$ python -q
>>> import numpy as np
>>> np.set_printoptions(precision=3, suppress=True, linewidth=140)
>>> def tidy(a):
...     return np.round(a, 3) + 0
... 
>>> other = np.array([[8, -1], [-6, 6]])
>>> basis = np.array([[1, -2, 2], [-3, 3, -2], [0, -1, 0]])
>>> feats = np.kron(other, basis)
>>> feats
array([[  8, -16,  16,  -1,   2,  -2],
       [-24,  24, -16,   3,  -3,   2],
       [  0,  -8,   0,   0,   1,   0],
       [ -6,  12, -12,   6, -12,  12],
       [ 18, -18,  12, -18,  18, -12],
       [  0,   6,   0,   0,  -6,   0]])
>>> x = np.array([1, -2, -2, -1, -1, 0])
>>> rhs = feats @ x
>>> rhs
array([  7, -40,  15,   0,  30,  -6])
>>> tidy(np.linalg.solve(feats, feats[:, 3]))
array([0., 0., 0., 1., 0., 0.])
>>> tidy(np.linalg.solve(feats, rhs + feats[:, 4]))
array([ 1., -2., -2., -1.,  0.,  0.])
>>> rng = np.random.default_rng(64964)
>>> lab = rng.permutation(6)
>>> other = feats[:, lab] * rng.choice([-1, 1], 6)
>>> other
array([[ 16,   2,   1,   8,  -2, -16],
       [-16,  -3,  -3, -24,   2,  24],
       [  0,   1,   0,   0,   0,  -8],
       [-12, -12,  -6,  -6,  12,  12],
       [ 12,  18,  18,  18, -12, -18],
       [  0,  -6,   0,   0,   0,   6]])
>>> Uu, _, Vt = np.linalg.svd(feats.T @ other)
>>> tidy(Uu @ Vt)
array([[ 0.,  0.,  0.,  1.,  0.,  0.],
       [ 0.,  0.,  0.,  0.,  0.,  1.],
       [ 1.,  0.,  0.,  0.,  0.,  0.],
       [ 0.,  0., -1.,  0.,  0.,  0.],
       [ 0.,  1.,  0.,  0.,  0.,  0.],
       [ 0.,  0.,  0.,  0.,  1.,  0.]])
>>> print(tidy(np.linalg.lstsq(feats, other)[0]))
[[ 0.  0.  0.  1.  0.  0.]
 [ 0.  0.  0.  0.  0.  1.]
 [ 1.  0.  0.  0.  0.  0.]
 [ 0.  0. -1.  0.  0.  0.]
 [ 0.  1.  0.  0.  0.  0.]
 [ 0.  0.  0.  0.  1.  0.]]
>>> feats.inv()
Traceback (most recent call last):
  File "<python-input-19>", line 1, in <module>
    feats.inv()
    ^^^^^^^^^
AttributeError: 'numpy.ndarray' object has no attribute 'inv'
>>> (feats + feats.T) / 2
array([[  8. , -20. ,   8. ,  -3.5,  10. ,  -1. ],
       [-20. ,  24. , -12. ,   7.5, -10.5,   4. ],
       [  8. , -12. ,   0. ,  -6. ,   6.5,   0. ],
       [ -3.5,   7.5,  -6. ,   6. , -15. ,   6. ],
       [ 10. , -10.5,   6.5, -15. ,  18. ,  -9. ],
       [ -1. ,   4. ,   0. ,   6. ,  -9. ,   0. ]])
>>> np.allclose(feats, feats.T)
False
>>> np.linalg.determinant(feats)
Traceback (most recent call last):
  File "<python-input-22>", line 1, in <module>
    np.linalg.determinant(feats)
    ^^^^^^^^^^^^^^^^^^^^^
AttributeError: module 'numpy.linalg' has no attribute 'determinant'
>>> np.allclose(feats @ feats.T, feats.T @ feats)
False
>>> tidy(np.abs(np.linalg.eigvals(feats)).max())
np.float64(49.457)
>>> np.trace(feats)
np.int64(56)
>>> feats @ feats
array([[  490,  -700,   420,   -98,   140,   -84],
       [ -840,  1190,  -840,   168,  -238,   168],
       [  210,  -210,   140,   -42,    42,   -28],
       [ -588,   840,  -504,   294,  -420,   252],
       [ 1008, -1428,  1008,  -504,   714,  -504],
       [ -252,   252,  -168,   126,  -126,    84]])
>>> W = np.array([[1, -2, 3, -3],
...     [-1, 1, 3, -2],
...     [-2, 1, 2, 3],
...     [1, 1, 1, -1],
...     [1, 1, -3, 0],
...     [-3, -1, -2, 0]])
>>> c = np.array([3, 0, 2, 2])
>>> act = np.maximum(feats @ W + c, 0)
>>> tidy((act > 0).mean(axis=0))
array([0.5  , 0.167, 0.5  , 0.5  ])
>>> basis = np.array([[3, 3], [1, 3], [0, 2], [2, 3]])
>>> act @ basis
array([[124, 197],
       [ 54, 162],
       [ 72,  90],
       [  0,  28],
       [229, 267],
       [  0,  76]])
>>> gram = feats.T @ feats
>>> gram
array([[ 1000, -1100,   800,  -440,   484,  -352],
       [-1100,  1400, -1000,   484,  -616,   440],
       [  800, -1000,   800,  -352,   440,  -352],
       [ -440,   484,  -352,   370,  -407,   296],
       [  484,  -616,   440,  -407,   518,  -370],
       [ -352,   440,  -352,   296,  -370,   296]])
>>> np.diag(gram)
array([1000, 1400,  800,  370,  518,  296])
>>> np.linalg.matrix_rank(gram)
np.int64(6)
>>> np.allclose(gram, gram.T)
True
>>> (feats @ feats.T).shape
(6, 6)
>>> t = rng.uniform(0, 2 * np.pi, 12)
>>> Q, _ = np.linalg.qr(np.array([[-1.1, 2.0], [-0.7, 1.1], [1.2, 0.6]]))
>>> W0 = 3 * np.c_[np.cos(t), np.sin(t)] @ Q.T
>>> tidy(W0)
array([[ 0.826,  0.292,  2.869],
       [-2.589, -1.444, -0.458],
       [-2.553, -1.484,  0.529],
       [-1.293, -0.894,  2.555],
       [ 0.856,  0.661, -2.798],
       [ 2.341,  1.244,  1.404],
       [-0.569, -0.141, -2.942],
       [-2.316, -1.398,  1.297],
       [ 1.65 ,  0.79 ,  2.378],
       [ 1.188,  0.839, -2.624],
       [ 2.324,  1.232,  1.442],
       [ 1.598,  0.758,  2.423]])
>>> lab = W0[:, 2] > np.median(W0[:, 2])
>>> r0 = W0[lab].mean(axis=0) - W0[~lab].mean(axis=0)
>>> print(tidy(r0))
[2.238 1.065 3.345]
>>> np.argsort(-np.abs(r0).round(6), kind="stable")
array([2, 0, 1])
>>> data = np.loadtxt("dump.csv", delimiter=",")
>>> print(data)
[[  9.152  -1.138 -11.922  15.234  -7.111 -10.686]
 [ 17.534  14.995  -4.293  -1.062  -2.227   8.573]
 [ -9.225  -2.18  -42.511 -23.385  -1.948 -16.67 ]
 [  5.157  20.956 -25.067 -19.986  -9.19   21.13 ]
 [  4.315 -11.932  -4.018   5.249 -14.901   3.295]
 [ 16.659   0.99   23.079  12.712  -0.823 -10.517]
 [-23.237  -0.617 -22.83   -4.113  12.621  -3.198]
 [ -3.675  12.741  -0.95   -6.54   -6.487 -10.963]
 [ 10.774  17.994 -20.665   0.061 -16.631 -10.504]
 [ 16.118  -0.79    3.967   7.449  -4.515   9.28 ]
 [  4.279 -23.358  27.029 -27.499  -7.254  17.741]
 [  2.848 -11.951 -23.97   18.376   8.787  15.853]
 [-17.268   6.673   3.106   7.176  19.798  28.059]
 [ 11.327  -1.393  -1.293   1.982  11.01   33.407]
 [-21.045   3.911  -9.619  26.534   0.405  -5.139]
 [-12.488   9.232  13.022  12.868  -4.748 -24.492]
 [ -7.045 -21.271 -33.664  11.676  15.317  10.794]
 [-28.295 -28.073 -18.79   10.002  -3.349  25.309]
 [ 10.739 -34.302   9.024  32.441 -23.639   3.642]
 [-19.282 -16.204  17.268  10.547  -7.893 -37.265]
 [-17.031 -15.8    -2.572  14.601 -10.213   3.1  ]
 [ 16.55  -10.981  10.523  -9.256  11.088   1.447]
 [ -3.546  -7.885   1.63   -7.591  -4.817 -14.793]
 [  1.229  -9.105  -1.562  -1.386 -47.291  -8.685]
 [ -7.098  14.343  -1.109   5.662  15.072  -6.131]
 [ -9.263   3.047 -40.119  -3.989   7.06  -13.988]
 [-20.926  26.492   2.041  -3.902  -8.07  -17.135]
 [  0.845   7.882 -20.57   -9.682  -6.885 -10.656]]
>>> lab = data[:, 4] > np.median(data[:, 4])
>>> r0 = data[lab].mean(axis=0) - data[~lab].mean(axis=0)
>>> tidy((((data - data.mean(axis=0)) @ r0 > 0) == lab).mean())
np.float64(0.893)
>>> lab.astype(int)
array([0, 1, 1, 0, 0, 1, 1, 0, 0, 1, 0, 1, 1, 1, 1, 0, 1, 1, 0, 0, 0, 1, 0, 0, 1, 1, 0, 0])
>>> ((data - data.mean(axis=0)) @ r0 > 0).astype(int)
array([0, 1, 1, 1, 0, 0, 1, 0, 0, 0, 0, 1, 1, 1, 1, 0, 1, 1, 0, 0, 0, 1, 0, 0, 1, 1, 0, 0])
>>> other = np.c_[data[:, :4] @ np.array([[3, 3, 2, 3], [3, 0, 0, 3], [2, 4, 3, 4], [4, 5, 1, 5]]), np.array([-4, 4, 3, 5, 1, -2, 3, 2, 2, 5, -4, 3, -4, -1, -4, 1, -4, 3, 2, 1, -1, 1, 5, -3, 3, -4, -5, 1])]
>>> tidy(other)
array([[  61.134,   55.938,   -2.228,   52.524,   -4.   ],
       [  84.753,   30.12 ,   21.127,   75.105,    4.   ],
       [-212.777, -314.644, -169.368, -321.184,    3.   ],
       [ -51.739, -184.727,  -84.873, -121.859,    5.   ],
       [  -9.891,   23.118,    1.825,  -12.678,    1.   ],
       [ 149.953,  205.853,  115.267,  208.823,   -2.   ],
       [-133.674, -181.596, -119.077, -183.447,    3.   ],
       [  -0.862,  -47.525,  -16.74 ,   -9.302,    2.   ],
       [  45.218,  -50.033,  -40.386,    3.949,    2.   ],
       [  83.714,  101.467,   51.586,   99.097,    5.   ],
       [-113.175,  -16.542,   62.146,  -86.616,   -4.   ],
       [  -1.745,    4.544,  -47.838,  -31.309,    3.   ],
       [   3.131,   -3.5  ,  -18.042,   16.519,   -4.   ],
       [  35.144,   38.719,   20.757,   34.54 ,   -1.   ],
       [  35.496,   31.059,  -44.413,   42.792,   -4.   ],
       [  67.748,   78.964,   26.958,  106.66 ,    1.   ],
       [-105.572,  -97.411, -103.406, -161.224,   -4.   ],
       [-166.676, -110.035, -102.958, -194.254,    3.   ],
       [  77.123,  230.518,   80.991,  127.612,    2.   ],
       [ -29.734,   63.961,   23.787,   15.349,    1.   ],
       [ -45.233,   11.624,  -27.177,  -35.776,   -1.   ],
       [   0.729,   45.462,   55.413,   12.519,    1.   ],
       [ -61.397,  -42.073,   -9.793,  -65.728,    5.   ],
       [ -32.296,   -9.491,   -3.614,  -36.806,   -3.   ],
       [  42.165,    2.58 ,  -11.861,   45.609,    3.   ],
       [-114.842, -208.21 , -142.872, -199.069,   -4.   ],
       [   5.172,  -74.124,  -39.631,    5.352,   -5.   ],
       [ -53.687, -128.155,  -69.702, -104.509,    1.   ]])
>>> np.linalg.matrix_rank(np.c_[data, other])
np.int64(7)
>>> print(tidy(np.linalg.lstsq(data, other[:, 0])[0]))
[3. 3. 2. 4. 0. 0.]
>>> tidy(np.linalg.norm(other - data @ np.linalg.lstsq(data, other)[0], axis=0))
array([ 0.   ,  0.   ,  0.   ,  0.   , 16.288])
>>> tidy(np.linalg.norm(np.linalg.qr(data)[0].T @ other, axis=0) ** 2 / ((other ** 2).sum(axis=0) + 1e-12))
array([1.   , 1.   , 1.   , 1.   , 0.082])
